% python3 -q
>>> import numpy as np
>>> from numpy import linalg as LA
>>> np.set_printoptions(precision=2, suppress=True, linewidth=200, floatmode="fixed")
>>> rnd = lambda a: np.round(a, 2) + 0
>>> Z = 5 * np.array([[-0.6, 0.8, 0.2, -0.8, -0.4], [1.2, -0.7, 0.2, 1.7, -2.2]])
>>> rng = np.random.default_rng(775258)
>>> z = rng.integers(0, 2, 10)
>>> m1 = Z[z] + rng.normal(size=(10, 5))
>>> print(rnd(m1))
[[  6.99  -2.86   1.48   9.03 -10.46]
 [  8.01  -3.29   0.08   8.48 -10.75]
 [  7.06  -3.69   1.16   9.13 -11.60]
 [ -3.59   4.80   1.50  -3.87  -1.50]
 [ -1.98   4.87  -0.65  -4.97  -1.22]
 [  6.70  -4.26   0.51   8.85 -10.26]
 [ -2.63   4.04   0.02  -3.74  -1.55]
 [ -3.48   3.65  -1.15  -5.14  -1.84]
 [ -4.65   4.94   1.09  -3.19  -1.54]
 [ -3.46   4.17   1.19  -5.37  -3.20]]
>>> x0 = np.array([-1, 1, 0, -2, 2])
>>> print(rnd(m1 @ (2 * x0)))
[ -97.70  -99.53 -104.42   26.23   28.71  -98.36   22.11   27.46   25.76   23.94]
>>> print(rnd(m1 @ np.ones(5)))
[ 4.17  2.52  2.04 -2.66 -3.96  1.54 -3.86 -7.96 -3.36 -6.66]
>>> print(rnd(m1 @ np.eye(5)[4]))
[-10.46 -10.75 -11.60  -1.50  -1.22 -10.26  -1.55  -1.84  -1.54  -3.20]
>>> A = np.load("case19.npy")
>>> print(A)
[[ 37  -5  10  15  -8  14  -4]
 [ -5  41  -2   9  -7  10 -18]
 [ 10  -2  38  -7 -11 -16  20]
 [ 15   9  -7  22   0  20 -10]
 [ -8  -7 -11   0  35   5 -23]
 [ 14  10 -16  20   5  32 -20]
 [ -4 -18  20 -10 -23 -20  48]]
>>> # equal to its transpose
>>> G = A.T @ A
>>> print(np.diag(G))
[1995 2264 2374 1339 2013 2401 4073]
>>> print(rnd(LA.eigvalsh(G)[::-1]))
[9819.50 3577.54 1986.60  884.27  157.32   30.95    2.82]
>>> print(np.allclose(G, G.T))
True
>>> print(np.trace(G), (A ** 2).sum())
16459 16459
>>> print(G)
[[ 1995    -7   439  1090  -489  1096  -296]
 [   -7  2264  -714   886    -6  1197 -1751]
 [  439  -714  2374  -808 -1409 -1595  2359]
 [ 1090   886  -808  1339   224  1692 -1462]
 [ -489    -6 -1409   224  2013   789 -2071]
 [ 1096  1197 -1595  1692   789  2401 -2471]
 [ -296 -1751  2359 -1462 -2071 -2471  4073]]
>>> print(LA.matrix_rank(G))
7
>>> x0 = np.array([-7, 6, 0, 9, 8, -9, -9])
>>> print(np.einsum("ij,j->i", A, x0))
[-308  378 -269   57  456   74 -606]
>>> print((A @ x0).argmax())
4
>>> print(A * x0)
[[-259  -30    0  135  -64 -126   36]
 [  35  246    0   81  -56  -90  162]
 [ -70  -12    0  -63  -88  144 -180]
 [-105   54    0  198    0 -180   90]
 [  56  -42    0    0  280  -45  207]
 [ -98   60    0  180   40 -288  180]
 [  28 -108    0  -90 -184  180 -432]]
